$ python -q
>>> import numpy as np
>>> import numpy.linalg as la
>>> np.set_printoptions(suppress=True, linewidth=160)
>>> mat = np.load("layer4.npy")
>>> mat.round(4)
array([[ 0.295 , -0.9065, -0.3022],
       [-0.9065, -0.1655, -0.3885],
       [-0.3022, -0.3885,  0.8705]])
>>> # orthonormal columns
>>> T = np.stack([mat, 4 * mat, mat[::-1]])
>>> np.round(np.einsum("bij,cij->bc", T, T), 4)
array([[ 3., 12.,  1.],
       [12., 48.,  4.],
       [ 1.,  4.,  3.]])
>>> T.shape
(3, 3, 3)
>>> np.round(la.det(T), 4)
array([ -1., -64.,   1.])
>>> (T @ mat.T).shape
(3, 3, 3)
>>> np.round(la.norm(T, axis=(1, 2)), 4)
array([1.7321, 6.9282, 1.7321])
>>> np.round(la.norm(mat, axis=0), 4)
array([1., 1., 1.])
>>> np.round(mat.T @ mat, 4) + 0
array([[1., 0., 0.],
       [0., 1., 0.],
       [0., 0., 1.]])
>>> np.round(la.pinv(mat), 4)
array([[ 0.295 , -0.9065, -0.3022],
       [-0.9065, -0.1655, -0.3885],
       [-0.3022, -0.3885,  0.8705]])
>>> w, V = la.eigh(mat)
>>> vec = np.array([-7, 9, -9])
>>> np.round(V * np.maximum(w, 0) @ V.T, 4)
array([[ 0.6475, -0.4532, -0.1511],
       [-0.4532,  0.4173, -0.1942],
       [-0.1511, -0.1942,  0.9353]])
>>> feats = np.array([[-0.04, -0.32, 0.4, 0.6],
...     [0.02, 0.16, -0.2, -0.3],
...     [-0.01, -0.08, 0.1, 0.15],
...     [0.02, 0.16, -0.2, -0.3]])
>>> # looks like rank 1
>>> np.argsort(-la.norm(feats, axis=0).round(6), kind="stable")[:3]
array([3, 2, 1])
>>> arr = np.loadtxt("a.csv", delimiter=",")
>>> arr
array([[ 0., -1.],
       [-1.,  0.]])
>>> # symmetric
>>> np.all(la.eigvalsh(arr) > 0)
np.False_
>>> np.round(la.eigvalsh(arr).min(), 4)
np.float64(-1.0)
>>> data = np.loadtxt("sample5.csv", delimiter=",")
>>> data
array([[ 5.,  5.,  5.],
       [ 5., 10., 10.],
       [ 5., 10., 15.]])
>>> low = la.cholesky(data)
>>> np.round(data / np.sqrt(np.outer(np.diag(data), np.diag(data))), 4)
array([[1.    , 0.7071, 0.5774],
       [0.7071, 1.    , 0.8165],
       [0.5774, 0.8165, 1.    ]])
>>> la.eigvalsh(data).min() > 0
np.True_
>>> vec = np.array([-2, -3, 1])
>>> y = data @ vec
>>> y
array([-20., -30., -25.])
>>> np.round(la.solve(data, data[:, 1]), 4)
array([0., 1., 0.])
>>> np.round(la.solve(data, y), 4)
array([-2., -3.,  1.])
>>> np.round(la.solve(data.T, data[2]), 4)
array([0., 0., 1.])
>>> rng = np.random.default_rng(37241)
>>> labels = rng.permutation(3)
>>> A2 = data[:, labels] * rng.choice([-1, 1], 3)
>>> A2
array([[ -5.,  -5.,  -5.],
       [-10.,  -5., -10.],
       [-10.,  -5., -15.]])
>>> left, _, Vh = la.svd(data.T @ A2)
>>> np.round(left @ Vh, 4) + 0
array([[ 0., -1.,  0.],
       [-1.,  0.,  0.],
       [ 0.,  0., -1.]])
>>> labels
array([1, 0, 2])
